In [1]: import numpy as np

In [2]: import numpy.linalg as la

In [3]: np.set_printoptions(precision=2, suppress=True, linewidth=100)

In [4]: mat = np.loadtxt("case15.csv", delimiter=",")

In [5]: mat
Out[5]: 
array([[3., 1., 3., 3., 3., 1.],
       [4., 2., 4., 4., 4., 2.],
       [4., 2., 4., 4., 4., 2.],
       [3., 1., 3., 3., 3., 1.],
       [4., 2., 4., 4., 4., 2.],
       [4., 2., 4., 4., 4., 2.],
       [3., 1., 3., 3., 3., 1.],
       [2., 0., 2., 2., 2., 0.],
       [2., 0., 2., 2., 2., 0.],
       [2., 0., 2., 2., 2., 0.],
       [4., 2., 4., 4., 4., 2.],
       [5., 3., 5., 5., 5., 3.],
       [5., 3., 5., 5., 5., 3.],
       [2., 0., 2., 2., 2., 0.]])

In [6]: r = la.matrix_rank(mat)

In [7]: r
Out[7]: np.int64(2)

In [8]: N = la.svd(mat)[2][r:].T

In [9]: la.matrix_rank(mat.T @ mat), la.matrix_rank(mat @ mat.T)
Out[9]: (np.int64(2), np.int64(2))

In [10]: np.allclose(mat @ N, 0)
Out[10]: True

In [11]: [int(la.matrix_rank(mat[:, :j + 1])) for j in range(6)]
Out[11]: [1, 2, 2, 2, 2, 2]

In [12]: T = np.stack([mat, 4 * mat, mat[::-1]])

In [13]: la.norm(T, axis=(1, 2))
Out[13]: array([ 27.82, 111.28,  27.82])

In [14]: T.sum(axis=0)
Out[14]: 
array([[17.,  5., 17., 17., 17.,  5.],
       [25., 13., 25., 25., 25., 13.],
       [25., 13., 25., 25., 25., 13.],
       [19.,  7., 19., 19., 19.,  7.],
       [22., 10., 22., 22., 22., 10.],
       [22., 10., 22., 22., 22., 10.],
       [17.,  5., 17., 17., 17.,  5.],
       [13.,  1., 13., 13., 13.,  1.],
       [14.,  2., 14., 14., 14.,  2.],
       [14.,  2., 14., 14., 14.,  2.],
       [23., 11., 23., 23., 23., 11.],
       [29., 17., 29., 29., 29., 17.],
       [29., 17., 29., 29., 29., 17.],
       [13.,  1., 13., 13., 13.,  1.]])

In [15]: np.einsum("bij,cij->bc", T, T)
Out[15]: 
array([[  774.,  3096.,   696.],
       [ 3096., 12384.,  2784.],
       [  696.,  2784.,   774.]])

In [16]: F = np.loadtxt("dump.csv", delimiter=",")

In [17]: F
Out[17]: 
array([[11.,  1.,  1.,  1.,  8.,  0.,  6.,  8.,  0.,  7.,  6.,  1.,  3.,  0.],
       [11., 14.,  4., 16., 12.,  7., 20., 15.,  3., 10., 20.,  8., 12., 11.],
       [ 5.,  6.,  7.,  9.,  3.,  2.,  4.,  7., 12., 11.,  0., 13.,  4.,  0.],
       [ 2.,  6.,  3.,  6.,  4.,  1.,  8.,  9.,  2.,  3.,  5.,  5.,  3.,  0.],
       [ 3.,  6.,  5., 14.,  5.,  5.,  8.,  9.,  8.,  7.,  4., 12.,  1.,  2.],
       [ 5.,  6.,  3.,  4.,  5.,  0.,  8.,  9.,  2.,  5.,  6.,  4.,  5.,  0.],
       [ 0.,  8.,  4.,  6.,  2.,  3.,  8.,  9.,  3.,  2.,  4.,  6.,  4.,  0.],
       [ 8., 11.,  7., 22.,  9., 10., 14., 12., 12., 13., 11., 17.,  6., 11.],
       [17.,  3.,  4., 16., 13.,  0., 10., 10.,  9., 16., 10., 12.,  3., 13.],
       [ 8.,  8.,  7., 13.,  6.,  4.,  8.,  9., 12., 13.,  5., 14.,  6.,  5.],
       [14.,  0.,  3.,  8.,  9.,  0.,  2.,  6.,  8., 13.,  1.,  9.,  0.,  5.],
       [ 0.,  0.,  0.,  3.,  4.,  0.,  4.,  7.,  0.,  0.,  1.,  0.,  0.,  0.],
       [ 0.,  5.,  1.,  8.,  5.,  2., 10., 10.,  0.,  0.,  7.,  3.,  0.,  0.],
       [ 9.,  8.,  2.,  3.,  8.,  0., 12., 11.,  0.,  6., 12.,  1.,  9.,  1.],
       [ 7.,  0.,  1., 10.,  8.,  0.,  6.,  8.,  2.,  5.,  4.,  6.,  0.,  2.],
       [ 9.,  6.,  4., 18., 10.,  5., 12., 11.,  7., 10., 10., 12.,  2.,  9.],
       [ 0.,  1.,  2.,  1.,  1.,  0.,  2.,  6.,  1.,  0.,  0.,  3.,  0.,  0.],
       [ 6.,  0.,  3.,  7.,  5.,  0.,  2.,  6.,  6.,  7.,  0.,  8.,  0.,  0.],
       [ 0.,  0.,  0.,  2.,  2.,  0.,  0.,  5.,  0.,  0.,  0.,  2.,  0.,  0.],
       [ 6.,  1.,  4.,  5.,  4.,  0.,  2.,  6.,  7.,  8.,  0.,  8.,  0.,  0.],
       [ 5.,  1.,  5., 10.,  4.,  0.,  2.,  6., 10.,  9.,  0., 12.,  0.,  0.],
       [ 7.,  0.,  1., 10.,  8.,  0.,  6.,  8.,  2.,  5.,  4.,  6.,  0.,  2.],
       [ 9.,  2.,  3., 14.,  9.,  1.,  8.,  9.,  6.,  9.,  6., 10.,  0.,  6.],
       [ 7.,  0.,  1.,  1.,  5.,  0.,  0.,  5.,  2.,  5.,  0.,  3.,  0.,  0.]])

In [18]: P = F @ la.solve(F.T @ F, F.T)

In [19]: np.allclose(P @ P, P)
Out[19]: True

In [20]: np.round(la.eigvalsh(P), 2) + 0
Out[20]: 
array([0., 0., 0., 0., 0., 0., 0., 0., 0., 0., 1., 1., 1., 1., 1., 1., 1., 1., 1., 1., 1., 1., 1.,
       1.])

In [21]: np.round(la.norm(mat, 2), 2)
Out[21]: np.float64(27.66)

In [22]: round(la.norm(mat, 1), 2), np.round(la.norm(mat, np.inf), 2)
Out[22]: (np.float64(47.0), np.float64(26.0))

In [23]: la.norm(mat, axis=1)
Out[23]: 
array([ 6.16,  8.49,  8.49,  6.16,  8.49,  8.49,  6.16,  4.  ,  4.  ,  4.  ,  8.49, 10.86, 10.86,
        4.  ])

In [24]: round(la.norm(mat[9], 1), 2), round(la.norm(mat[9], np.inf), 2)
Out[24]: (np.float64(8.0), np.float64(2.0))

In [25]: la.norm(mat, axis=1).argmax()
Out[25]: np.int64(11)

In [26]: A2 = F[0, 0] * F[1:] - np.outer(F[1:, 0], F[0])

In [27]: A2
Out[27]: 
array([[  0., 143.,  33., 165.,  44.,  77., 154.,  77.,  33.,  33., 154.,  77.,  99., 121.],
       [  0.,  61.,  72.,  94.,  -7.,  22.,  14.,  37., 132.,  86., -30., 138.,  29.,   0.],
       [  0.,  64.,  31.,  64.,  28.,  11.,  76.,  83.,  22.,  19.,  43.,  53.,  27.,   0.],
       [  0.,  63.,  52., 151.,  31.,  55.,  70.,  75.,  88.,  56.,  26., 129.,   2.,  22.],
       [  0.,  61.,  28.,  39.,  15.,   0.,  58.,  59.,  22.,  20.,  36.,  39.,  40.,   0.],
       [  0.,  88.,  44.,  66.,  22.,  33.,  88.,  99.,  33.,  22.,  44.,  66.,  44.,   0.],
       [  0., 113.,  69., 234.,  35., 110., 106.,  68., 132.,  87.,  73., 179.,  42., 121.],
       [  0.,  16.,  27., 159.,   7.,   0.,   8., -26.,  99.,  57.,   8., 115., -18., 143.],
       [  0.,  80.,  69., 135.,   2.,  44.,  40.,  35., 132.,  87.,   7., 146.,  42.,  55.],
       [  0., -14.,  19.,  74., -13.,   0., -62., -46.,  88.,  45., -73.,  85., -42.,  55.],
       [  0.,   0.,   0.,  33.,  44.,   0.,  44.,  77.,   0.,   0.,  11.,   0.,   0.,   0.],
       [  0.,  55.,  11.,  88.,  55.,  22., 110., 110.,   0.,   0.,  77.,  33.,   0.,   0.],
       [  0.,  79.,  13.,  24.,  16.,   0.,  78.,  49.,   0.,   3.,  78.,   2.,  72.,  11.],
       [  0.,  -7.,   4., 103.,  32.,   0.,  24.,  32.,  22.,   6.,   2.,  59., -21.,  22.],
       [  0.,  57.,  35., 189.,  38.,  55.,  78.,  49.,  77.,  47.,  56., 123.,  -5.,  99.],
       [  0.,  11.,  22.,  11.,  11.,   0.,  22.,  66.,  11.,   0.,   0.,  33.,   0.,   0.],
       [  0.,  -6.,  27.,  71.,   7.,   0., -14.,  18.,  66.,  35., -36.,  82., -18.,   0.],
       [  0.,   0.,   0.,  22.,  22.,   0.,   0.,  55.,   0.,   0.,   0.,  22.,   0.,   0.],
       [  0.,   5.,  38.,  49.,  -4.,   0., -14.,  18.,  77.,  46., -36.,  82., -18.,   0.],
       [  0.,   6.,  50., 105.,   4.,   0.,  -8.,  26., 110.,  64., -30., 127., -15.,   0.],
       [  0.,  -7.,   4., 103.,  32.,   0.,  24.,  32.,  22.,   6.,   2.,  59., -21.,  22.],
       [  0.,  13.,  24., 145.,  27.,  11.,  34.,  27.,  66.,  36.,  12., 101., -27.,  66.],
       [  0.,  -7.,   4.,   4.,  -1.,   0., -42.,  -1.,  22.,   6., -42.,  26., -21.,   0.]])

In [28]: la.matrix_rank(A2), la.matrix_rank(F)
Out[28]: (np.int64(13), np.int64(14))

In [29]: F[:, 0] / F[0, 0]
Out[29]: 
array([1.  , 1.  , 0.45, 0.18, 0.27, 0.45, 0.  , 0.73, 1.55, 0.73, 1.27, 0.  , 0.  , 0.82, 0.64,
       0.82, 0.  , 0.55, 0.  , 0.55, 0.45, 0.64, 0.82, 0.64])

In [30]: K = np.load("block7.npy")

In [31]: K
Out[31]: 
array([[ 1, -3,  0, -4,  1,  4, -3,  1],
       [ 0,  5,  4, -5,  3, -1,  2,  1],
       [-1,  0,  1,  1,  3, -5, -5,  4],
       [-5,  3,  4,  0, -4,  4, -4,  4],
       [ 2,  4, -2,  0, -1, -2, -5, -3],
       [ 0,  2,  5,  0,  0, -4, -1,  3],
       [-2,  5, -2, -4,  4, -1, -3,  5],
       [-2,  3, -1,  4, -3, -1,  2, -3]])

In [32]: np.round(la.norm(K, "nuc"), 2)
Out[32]: np.float64(59.2)

In [33]: np.round(la.norm(K[7], 1), 2), round(float(la.norm(K[7], np.inf)), 2)
Out[33]: (np.float64(19.0), 4.0)

In [34]: round(la.norm(K[7] - K[4]), 2)
Out[34]: np.float64(9.38)

In [35]: X = np.array([[-1, 6, 4, 5, -7, -9, -1],
    ...:     [-1, -2, -7, 7, 7, 8, -2],
    ...:     [2, -5, -1, -6, -7, 0, -6],
    ...:     [-4, 4, -4, 9, 1, -5, -1],
    ...:     [0, 6, 0, -8, -7, -4, -4],
    ...:     [-8, 0, -9, -1, -2, -6, 2],
    ...:     [0, 8, -8, -5, -2, 3, -2]])

In [36]: X
Out[36]: 
array([[-1,  6,  4,  5, -7, -9, -1],
       [-1, -2, -7,  7,  7,  8, -2],
       [ 2, -5, -1, -6, -7,  0, -6],
       [-4,  4, -4,  9,  1, -5, -1],
       [ 0,  6,  0, -8, -7, -4, -4],
       [-8,  0, -9, -1, -2, -6,  2],
       [ 0,  8, -8, -5, -2,  3, -2]])

In [37]: X @ X
Out[37]: 
array([[  55,  -68,   19,  128,   95,  111,  -28],
       [-103,   87,  -67,   32,  -12, -124,   32],
       [  25,  -87,  116,   13,   13,  -18,   60],
       [  -4,   22,  -23,  115,   98,   46,   -1],
       [  58, -118,   58,   50,   99,  128,   24],
       [  42,   -3,   19,   17,  140,  127,   55],
       [ -28,  -24,  -39,   82,  119,   73,   55]])

In [38]: round(np.abs(la.eigvals(X)).max(), 2)
Out[38]: np.float64(19.75)

In [39]: np.trace(X)
Out[39]: np.int64(-10)

In [40]: la.matrix_power(X, 4)
Out[40]: 
array([[ 20948, -19364,  13572,  24172,  40445,  44296,   4141],
       [-23229,  22126, -20594,  -7675, -23304, -34491,  -3732],
       [ 11502, -21995,  17533,   8683,  12108,  15831,   6085],
       [  4123,  -4961,   -266,  18718,  26350,  20845,   4148],
       [ 27040, -30798,  21824,  19246,  43157,  53006,   8766],
       [ 14940, -22617,  11200,  21151,  44124,  43538,  13221],
       [  8057, -10568,    810,  16272,  33703,  32860,   7490]])

In [41]: np.allclose(X @ X.T, X.T @ X)
Out[41]: False

In [42]: rng = np.random.default_rng(3328)

In [43]: labels = rng.permutation(7)

In [44]: A2 = X[:, labels] * rng.choice([-1, 1], 7)

In [45]: A2
Out[45]: 
array([[ 1,  5,  6, -7, -1, -9,  4],
       [ 2,  7, -2,  7, -1,  8, -7],
       [ 6, -6, -5, -7,  2,  0, -1],
       [ 1,  9,  4,  1, -4, -5, -4],
       [ 4, -8,  6, -7,  0, -4,  0],
       [-2, -1,  0, -2, -8, -6, -9],
       [ 2, -5,  8, -2,  0,  3, -8]])

In [46]: U, _, Vt = la.svd(X.T @ A2)

In [47]: np.round(U @ Vt, 2) + 0
Out[47]: 
array([[ 0.,  0.,  0.,  0.,  1.,  0.,  0.],
       [ 0.,  0.,  1.,  0.,  0.,  0.,  0.],
       [ 0.,  0.,  0.,  0.,  0.,  0.,  1.],
       [ 0.,  1.,  0.,  0.,  0.,  0.,  0.],
       [ 0.,  0.,  0.,  1.,  0.,  0.,  0.],
       [ 0.,  0.,  0.,  0.,  0.,  1.,  0.],
       [-1.,  0.,  0.,  0.,  0.,  0.,  0.]])

In [48]: feats = np.loadtxt("m.csv", delimiter=",")

In [49]: feats
Out[49]: 
array([[-2.5 , -0.2 , -0.88, -0.4 ],
       [-0.6 , -0.7 , -3.11, -0.1 ],
       [-0.2 , -2.2 , -8.99,  1.9 ],
       [-0.8 , -0.4 , -0.92,  0.8 ],
       [ 0.4 ,  0.2 ,  0.76,  0.  ],
       [ 1.9 ,  0.5 ,  1.67,  0.7 ],
       [ 0.  , -0.2 , -1.23, -0.6 ],
       [ 1.3 , -1.3 , -5.21, -1.2 ],
       [-0.2 , -0.9 , -3.78,  1.  ],
       [ 0.4 ,  0.5 ,  2.27,  0.3 ],
       [-1.4 , -1.  , -3.81, -1.2 ],
       [-0.4 ,  0.3 ,  1.5 ,  0.  ],
       [ 0.7 ,  1.  ,  4.3 ,  1.4 ],
       [-1.1 , -0.7 , -3.05, -0.4 ],
       [-0.8 , -0.3 , -1.12,  2.8 ],
       [ 0.5 , -1.2 , -4.67, -1.3 ],
       [-0.9 , -0.4 , -1.8 ,  0.7 ],
       [-0.2 ,  0.5 ,  2.08,  0.6 ],
       [ 1.1 ,  1.5 ,  5.85, -0.5 ],
       [-0.2 ,  0.3 ,  1.13,  1.4 ],
       [ 0.3 ,  0.3 ,  1.13,  1.3 ],
       [-0.4 , -1.3 , -4.99, -1.2 ],
       [-1.4 ,  0.6 ,  2.99,  0.2 ],
       [-1.3 , -1.  , -3.54,  1.  ],
       [ 0.3 , -1.6 , -5.42,  0.2 ]])

In [50]: round(np.log10(la.cond(feats)))
Out[50]: 2

In [51]: [round(float(x), 2) for x in la.svd(feats, compute_uv=False)[:3]]
Out[51]: [18.82, 5.39, 4.59]
